>>> import numpy as np
>>> import numpy.linalg as la
>>> np.set_printoptions(precision=4, suppress=True, linewidth=160)
>>> tidy = lambda a: np.round(a, 4) + 0
>>> rng = np.random.default_rng(85)
>>> labels = rng.integers(0, 3, 9)
>>> mat = (labels[:, None] == labels) * -2 + np.eye(9)
>>> print(mat)
[[-1.  0. -2.  0.  0.  0.  0.  0.  0.]
 [ 0. -1.  0.  0.  0.  0.  0.  0. -2.]
 [-2.  0. -1.  0.  0.  0.  0.  0.  0.]
 [ 0.  0.  0. -1. -2. -2. -2. -2.  0.]
 [ 0.  0.  0. -2. -1. -2. -2. -2.  0.]
 [ 0.  0.  0. -2. -2. -1. -2. -2.  0.]
 [ 0.  0.  0. -2. -2. -2. -1. -2.  0.]
 [ 0.  0.  0. -2. -2. -2. -2. -1.  0.]
 [ 0. -2.  0.  0.  0.  0.  0.  0. -1.]]
>>> w, V = la.eigvalsh(mat)
Traceback (most recent call last):
  File "<python-input-8>", line 1, in <module>
    w, V = la.eigvalsh(mat)
    ^^^^
ValueError: too many values to unpack (expected 2)
>>> w, V = la.eigh(mat)
>>> tidy(V.T @ V)
array([[1., 0., 0., 0., 0., 0., 0., 0., 0.],
       [0., 1., 0., 0., 0., 0., 0., 0., 0.],
       [0., 0., 1., 0., 0., 0., 0., 0., 0.],
       [0., 0., 0., 1., 0., 0., 0., 0., 0.],
       [0., 0., 0., 0., 1., 0., 0., 0., 0.],
       [0., 0., 0., 0., 0., 1., 0., 0., 0.],
       [0., 0., 0., 0., 0., 0., 1., 0., 0.],
       [0., 0., 0., 0., 0., 0., 0., 1., 0.],
       [0., 0., 0., 0., 0., 0., 0., 0., 1.]])
>>> tidy(V.T @ mat @ V)
array([[-9.,  0.,  0.,  0.,  0.,  0.,  0.,  0.,  0.],
       [ 0., -3.,  0.,  0.,  0.,  0.,  0.,  0.,  0.],
       [ 0.,  0., -3.,  0.,  0.,  0.,  0.,  0.,  0.],
       [ 0.,  0.,  0.,  1.,  0.,  0.,  0.,  0.,  0.],
       [ 0.,  0.,  0.,  0.,  1.,  0.,  0.,  0.,  0.],
       [ 0.,  0.,  0.,  0.,  0.,  1.,  0.,  0.,  0.],
       [ 0.,  0.,  0.,  0.,  0.,  0.,  1.,  0.,  0.],
       [ 0.,  0.,  0.,  0.,  0.,  0.,  0.,  1.,  0.],
       [ 0.,  0.,  0.,  0.,  0.,  0.,  0.,  0.,  1.]])
>>> tidy(la.eigvalsh(mat + 2 * np.eye(9)))
array([-7., -1., -1.,  3.,  3.,  3.,  3.,  3.,  3.])
>>> tidy(V @ np.diag(w) @ V.T)
array([[-1.,  0., -2.,  0.,  0.,  0.,  0.,  0.,  0.],
       [ 0., -1.,  0.,  0.,  0.,  0.,  0.,  0., -2.],
       [-2.,  0., -1.,  0.,  0.,  0.,  0.,  0.,  0.],
       [ 0.,  0.,  0., -1., -2., -2., -2., -2.,  0.],
       [ 0.,  0.,  0., -2., -1., -2., -2., -2.,  0.],
       [ 0.,  0.,  0., -2., -2., -1., -2., -2.,  0.],
       [ 0.,  0.,  0., -2., -2., -2., -1., -2.,  0.],
       [ 0.,  0.,  0., -2., -2., -2., -2., -1.,  0.],
       [ 0., -2.,  0.,  0.,  0.,  0.,  0.,  0., -1.]])
>>> u = np.array([-3, 1, -2, 3, -3, -1, -1, 2, 2])
>>> A2 = mat + np.outer(u, np.eye(9)[7])
>>> la.matrix_rank(A2 - mat)
np.int64(1)
>>> labels = rng.permutation(9)
>>> labels
array([6, 5, 0, 8, 4, 1, 2, 3, 7])
>>> A2 = mat[labels][:, labels]
>>> np.trace(A2)
np.float64(-9.0)
>>> A2
array([[-1., -2.,  0.,  0., -2.,  0.,  0., -2., -2.],
       [-2., -1.,  0.,  0., -2.,  0.,  0., -2., -2.],
       [ 0.,  0., -1.,  0.,  0.,  0., -2.,  0.,  0.],
       [ 0.,  0.,  0., -1.,  0., -2.,  0.,  0.,  0.],
       [-2., -2.,  0.,  0., -1.,  0.,  0., -2., -2.],
       [ 0.,  0.,  0., -2.,  0., -1.,  0.,  0.,  0.],
       [ 0.,  0., -2.,  0.,  0.,  0., -1.,  0.,  0.],
       [-2., -2.,  0.,  0., -2.,  0.,  0., -1., -2.],
       [-2., -2.,  0.,  0., -2.,  0.,  0., -2., -1.]])
>>> tidy(la.det(A2)), tidy(la.det(mat[labels]))
(np.float64(-81.0), np.float64(81.0))
>>> np.allclose(A2, mat)
False
